$ ipython --no-banner

In [1]: import numpy as np

In [2]: import numpy.linalg as la

In [3]: np.set_printoptions(suppress=True, linewidth=200)

In [4]: rd = lambda a: np.round(a, 2) + 0

In [5]: arr = np.array([[2, 1, 2, 2, 0, 0],
   ...:     [2, 1, 2, 2, 0, 0],
   ...:     [-4, -2, -4, -4, 0, 0],
   ...:     [2, 1, 2, 2, 0, 0],
   ...:     [4, 2, 4, 4, 0, 0],
   ...:     [0, 0, 0, 0, 0, 0],
   ...:     [0, 0, 0, 0, 0, 0]])

In [6]: # rows and columns are dependent

In [7]: ang = np.radians(90)

In [8]: r_ = np.eye(6)

In [9]: r_[5, 5] = r_[0, 0] = np.cos(ang)

In [10]: r_[5, 0], r_[0, 5] = -np.sin(ang), np.sin(ang)

In [11]: print(rd(r_))
[[ 0.  0.  0.  0.  0.  1.]
 [ 0.  1.  0.  0.  0.  0.]
 [ 0.  0.  1.  0.  0.  0.]
 [ 0.  0.  0.  1.  0.  0.]
 [ 0.  0.  0.  0.  1.  0.]
 [-1.  0.  0.  0.  0.  0.]]

In [12]: other = arr @ r_.T

In [13]: print(np.allclose(la.norm(arr, axis=1), la.norm(other, axis=1)))
True

In [14]: print(np.allclose(arr @ arr.T, other @ other.T))
True

In [15]: print([round(float(x), 2) for x in la.svd(arr, compute_uv=False)[:3]])
[11.96, 0.0, 0.0]

In [16]: print(la.cond(arr) > 100)
True

In [17]: other = np.array([[0, 5], [0, 5], [0, 5], [2, 0], [3, 2], [4, 3]])

In [18]: print(np.einsum("ij->j", arr))
[6 3 6 6 0 0]

In [19]: print(np.einsum("ik,kj->ij", arr, other))
[[  4  25]
 [  4  25]
 [ -8 -50]
 [  4  25]
 [  8  50]
 [  0   0]
 [  0   0]]

In [20]: print(arr @ other)
[[  4  25]
 [  4  25]
 [ -8 -50]
 [  4  25]
 [  8  50]
 [  0   0]
 [  0   0]]

In [21]: print(np.vstack([arr, other.T]).shape)
(9, 6)

In [22]: print(other.T @ arr.T)
[[  4   4  -8   4   8   0   0]
 [ 25  25 -50  25  50   0   0]]

In [23]: print(np.unique(arr.round(6), axis=0).shape)
(4, 6)

In [24]: print(rd(np.trace(la.pinv(arr) @ arr)))
1.0

In [25]: print(np.abs(np.diag(la.qr(arr)[1])) > 1e-9)
[ True False False False False False]

In [26]: print(la.lstsq(arr[:-1].T, arr[-1])[2])
1

In [27]: print(rd(arr @ la.pinv(arr) @ arr))
[[ 2.  1.  2.  2.  0.  0.]
 [ 2.  1.  2.  2.  0.  0.]
 [-4. -2. -4. -4.  0.  0.]
 [ 2.  1.  2.  2.  0.  0.]
 [ 4.  2.  4.  4.  0.  0.]
 [ 0.  0.  0.  0.  0.  0.]
 [ 0.  0.  0.  0.  0.  0.]]
